$ python -q
>>> import numpy as np
>>> import numpy.linalg as la
>>> np.set_printoptions(precision=2, suppress=True, linewidth=100, legacy="1.25")
>>> def tidy(a):
...     return np.round(a, 2) + 0
... 
>>> F = np.load("test19.npy")
>>> print(tidy(F))
[[-0.45 -0.53 -0.3   0.11  0.35  0.54]
 [ 0.22 -0.7   0.6  -0.06 -0.31  0.03]
 [ 0.45 -0.27 -0.15  0.51  0.52 -0.42]
 [ 0.17  0.02  0.23 -0.71  0.65  0.02]
 [-0.28 -0.37 -0.43 -0.41 -0.18 -0.63]
 [ 0.67 -0.1  -0.54 -0.24 -0.25  0.36]]
>>> A2 = F / la.norm(F, axis=1, keepdims=True)
>>> G = A2 @ A2.T
>>> print((G - 2 * np.eye(6)).round(6).argmax(axis=1))
[1 0 0 0 0 0]
>>> print(tidy(G[4]))
[0. 0. 0. 0. 1. 0.]
>>> print(np.degrees(np.arccos(np.clip(G[4, 5], -1, 1))))
90.0
>>> vec = np.array([2, 0, -1, -2, -3, -1])
>>> print(6 - la.matrix_rank(F - np.eye(6), tol=1e-8))
1
>>> print(tidy(F.T @ (F @ vec)))
[ 2.  0. -1. -2. -3. -1.]
>>> print([p for p in range(1, 25) if np.allclose(la.matrix_power(F, p), np.eye(6))])
[]
>>> print(tidy(la.norm(vec)), tidy(la.norm(F @ vec)))
4.36 4.36
>>> J = 5 * np.eye(4) + np.eye(4, k=1)
>>> print(J)
[[5. 1. 0. 0.]
 [0. 5. 1. 0.]
 [0. 0. 5. 1.]
 [0. 0. 0. 5.]]
>>> print(la.matrix_rank(J - J[0, 0] * np.eye(4)))
3
>>> print([int(la.matrix_rank(la.matrix_power(J, p))) for p in range(1, 5)])
[4, 4, 4, 4]
>>> print(J @ J)
[[25. 10.  1.  0.]
 [ 0. 25. 10.  1.]
 [ 0.  0. 25. 10.]
 [ 0.  0.  0. 25.]]
>>> print(np.prod(np.diag(J)), tidy(la.det(J)))
625.0 625.0
>>> vec = np.array([-2, 0, -1, 2])
>>> print(J @ (2 * vec))
[-20.  -2.  -6.  20.]
>>> print(J * vec)
[[-10.   0.  -0.   0.]
 [ -0.   0.  -1.   0.]
 [ -0.   0.  -5.   2.]
 [ -0.   0.  -0.  10.]]
>>> print(np.sign((J @ vec).round(6)))
[-1. -1. -1.  1.]
>>> print((J @ vec).argmax())
3
>>> print((J * vec).sum(axis=1))
[-10.  -1.  -3.  10.]
>>> print(np.einsum("ij,j->i", J, vec))
[-10.  -1.  -3.  10.]
>>> A2 = J[0, 0] * J[1:] - np.outer(J[1:, 0], J[0])
>>> print(A2)
[[ 0. 25.  5.  0.]
 [ 0.  0. 25.  5.]
 [ 0.  0.  0. 25.]]
>>> print(np.flatnonzero(~A2.round(6).any(axis=1)))
[]
>>> print(J[:, 0] / J[0, 0])
[1. 0. 0. 0.]
>>> print(la.matrix_rank(A2), la.matrix_rank(J))
3 4
>>> print(J.reshape(-1, 2))
[[5. 1.]
 [0. 0.]
 [0. 5.]
 [1. 0.]
 [0. 0.]
 [5. 1.]
 [0. 0.]
 [0. 5.]]
>>> print(J.ravel(order="F"))
[5. 0. 0. 0. 1. 5. 0. 0. 0. 1. 5. 0. 0. 0. 1. 5.]
>>> blk = J.reshape(4, 2, -1)
>>> print(blk.shape)
(4, 2, 2)
>>> print(tidy(np.sort(np.abs(la.eigvals(J)))))
[5. 5. 5. 5.]
>>> print(tidy(np.abs(la.eigvals(J)).max()))
5.0
>>> print(tidy(la.matrix_power(J, 3)))
[[125.  75.  15.   1.]
 [  0. 125.  75.  15.]
 [  0.   0. 125.  75.]
 [  0.   0.   0. 125.]]
>>> print(tidy(la.det(J)))
625.0
>>> K = np.array([[-0.6, 1.5, 1.6], [0.0, 0.4, 0.9], [-0.9, 1.2, -0.6]])
>>> print(K)
[[-0.6  1.5  1.6]
 [ 0.   0.4  0.9]
 [-0.9  1.2 -0.6]]
>>> A2 = np.array([[1, 0, -3], [5, 2, 2]])
>>> C = np.kron(A2, K)
>>> print(tidy(la.norm(C, 2)), tidy(la.norm(A2, 2) * la.norm(K, 2)))
14.56 14.56
>>> print(tidy(C))
[[-0.6  1.5  1.6  0.   0.   0.   1.8 -4.5 -4.8]
 [ 0.   0.4  0.9  0.   0.   0.   0.  -1.2 -2.7]
 [-0.9  1.2 -0.6  0.   0.   0.   2.7 -3.6  1.8]
 [-3.   7.5  8.  -1.2  3.   3.2 -1.2  3.   3.2]
 [ 0.   2.   4.5  0.   0.8  1.8  0.   0.8  1.8]
 [-4.5  6.  -3.  -1.8  2.4 -1.2 -1.8  2.4 -1.2]]
>>> print(la.matrix_rank(C))
6
>>> print(C.shape)
(6, 9)
>>> left, sv, Vh = la.svd(K, full_matrices=False)
>>> print(tidy(np.cumsum(sv ** 2) / np.sum(sv ** 2)))
[0.73 1.   1.  ]
>>> print(left.shape, sv.shape, Vh.shape)
(3, 3) (3,) (3, 3)
>>> print(tidy(left.T @ left))
[[1. 0. 0.]
 [0. 1. 0.]
 [0. 0. 1.]]
>>> print(tidy(sv))
[2.53 1.53 0.04]
>>> print(tidy(Vh @ Vh.T))
[[1. 0. 0.]
 [0. 1. 0.]
 [0. 0. 1.]]
>>> print(np.abs(left[:, 0]).round(6).argmax())
0
>>> print(tidy(la.norm(K[1] - K[0])))
1.44
>>> print(la.norm(K, axis=1).argmax())
0
>>> print(tidy(la.norm(K) ** 2 / la.norm(K, 2) ** 2))
1.36
>>> left, sv, Vh = la.svd(K)
>>> print(tidy(sv))
[2.53 1.53 0.04]
>>> A2 = left[:, :2] @ np.diag(sv[:2]) @ Vh[:2]
>>> print(tidy(np.abs(K - A2).max()))
0.03
>>> print(la.matrix_rank(K, rtol=0.05))
2
>>> print(la.matrix_rank(A2))
2
>>> rng = np.random.default_rng(277)
>>> z = rng.permutation(3)
>>> A2 = K[:, z] * rng.choice([-1, 1], 3)
>>> print(A2)
[[ 1.5 -1.6  0.6]
 [ 0.4 -0.9 -0. ]
 [ 1.2  0.6  0.9]]
>>> left, _, Vh = la.svd(K.T @ A2)
>>> print(z)
[1 2 0]
>>> W0 = np.load("a.npy")
>>> print(W0)
[[ 0  0  0  1  0]
 [ 0 -4  0  0  0]
 [-3  0  0  0  0]
 [ 0  0  4  0  0]
 [ 0  0  0  0  5]]
>>> # splits into 3 blocks
>>> print((W0 != 0).astype(int))
[[0 0 0 1 0]
 [0 1 0 0 0]
 [1 0 0 0 0]
 [0 0 1 0 0]
 [0 0 0 0 1]]
>>> print(tidy(la.det(W0)))
240.0
>>> print((la.matrix_power((W0 != 0) + (W0.T != 0) + np.eye(5), 5) > 0).astype(int))
[[1 0 1 1 0]
 [0 1 0 0 0]
 [1 0 1 1 0]
 [1 0 1 1 0]
 [0 0 0 0 1]]
>>> print(np.flatnonzero(la.matrix_power((W0 != 0) + (W0.T != 0) + np.eye(5), 5)[2]))
[0 2 3]
>>> M = np.load("case18.npy")
>>> print(M)
[[ 3  3  1  0  2 -2]
 [ 2  0  1  1  2 -3]
 [ 1  3 -1  1  0  2]
 [-1 -1  3 -2 -3  3]
 [ 1  1  2  0  2 -1]
 [ 1 -3 -2 -3  2 -3]]
>>> print(tidy(M.mean(axis=0)))
[ 1.17  0.5   0.67 -0.5   0.83 -0.67]
>>> print(np.diff(M, axis=0))
[[-1 -3  0  1  0 -1]
 [-1  3 -2  0 -2  5]
 [-2 -4  4 -3 -3  1]
 [ 2  2 -1  2  5 -4]
 [ 0 -4 -4 -3  0 -2]]
>>> print(tidy(la.norm(M)))
11.92
>>> print(M.shape)
(6, 6)
>>> print(la.matrix_rank(M))
6
>>> print(M.sum(axis=0))
[ 7  3  4 -3  5 -4]
>>> M[:, 6]
Traceback (most recent call last):
  File "<python-input-87>", line 1, in <module>
    M[:, 6]
    ~^^^^^^
IndexError: index 6 is out of bounds for axis 1 with size 6
>>> print(tidy(la.svd(M, compute_uv=False)))
[8.39 6.56 4.37 2.78 1.19 0.67]
>>> data = np.load("out14.npy")
>>> print(data)
[[-2.  1.  1.  1.  1.]
 [ 1. -2.  1.  1.  1.]
 [ 1.  1. -2.  1.  1.]
 [ 1.  1.  1. -2.  1.]
 [ 1.  1.  1.  1. -2.]]
>>> # symmetric
>>> print([round(float(la.det(data[:i, :i])), 2) + 0 for i in range(1, 6)])
[-2.0, 3.0, 0.0, -27.0, 162.0]
>>> ev, V = la.eigh(data)
>>> print(tidy(np.abs(V[:, -1])))
[0.45 0.45 0.45 0.45 0.45]
>>> print(tidy(la.eigvalsh(data + -3 * np.eye(5))))
[-6. -6. -6. -6. -1.]
>>> print(np.abs(V[:, -1]).round(6).argmax())
0
>>> print(tidy(V.T @ data @ V))
[[-3.  0.  0.  0.  0.]
 [ 0. -3.  0.  0.  0.]
 [ 0.  0. -3.  0.  0.]
 [ 0.  0.  0. -3.  0.]
 [ 0.  0.  0.  0.  2.]]
>>> print(tidy(ev))
[-3. -3. -3. -3.  2.]
>>> print(tidy(ev.sum()), np.trace(data))
-10.0 -10.0
>>> print(tidy(V @ np.diag(ev) @ V.T))
[[-2.  1.  1.  1.  1.]
 [ 1. -2.  1.  1.  1.]
 [ 1.  1. -2.  1.  1.]
 [ 1.  1.  1. -2.  1.]
 [ 1.  1.  1.  1. -2.]]
>>> print(tidy(V.T @ V))
[[1. 0. 0. 0. 0.]
 [0. 1. 0. 0. 0.]
 [0. 0. 1. 0. 0.]
 [0. 0. 0. 1. 0.]
 [0. 0. 0. 0. 1.]]
>>> A2 = data + rng.integers(-2, 3, (5, 4)) @ rng.integers(-2, 3, (4, 5))
>>> print(A2)
[[-4. -3.  1.  1.  1.]
 [ 4.  1.  3.  7. -1.]
 [-5. -3. -3. -1. -3.]
 [-2. -3.  1.  2. -3.]
 [-5. -7.  0.  3. -6.]]
>>> print(tidy(la.svd(A2 - data, compute_uv=False)))
[15.67  8.69  3.4   0.68  0.  ]
>>> print(np.abs(A2 - data).sum(axis=1))
[ 6. 16. 17. 15. 21.]
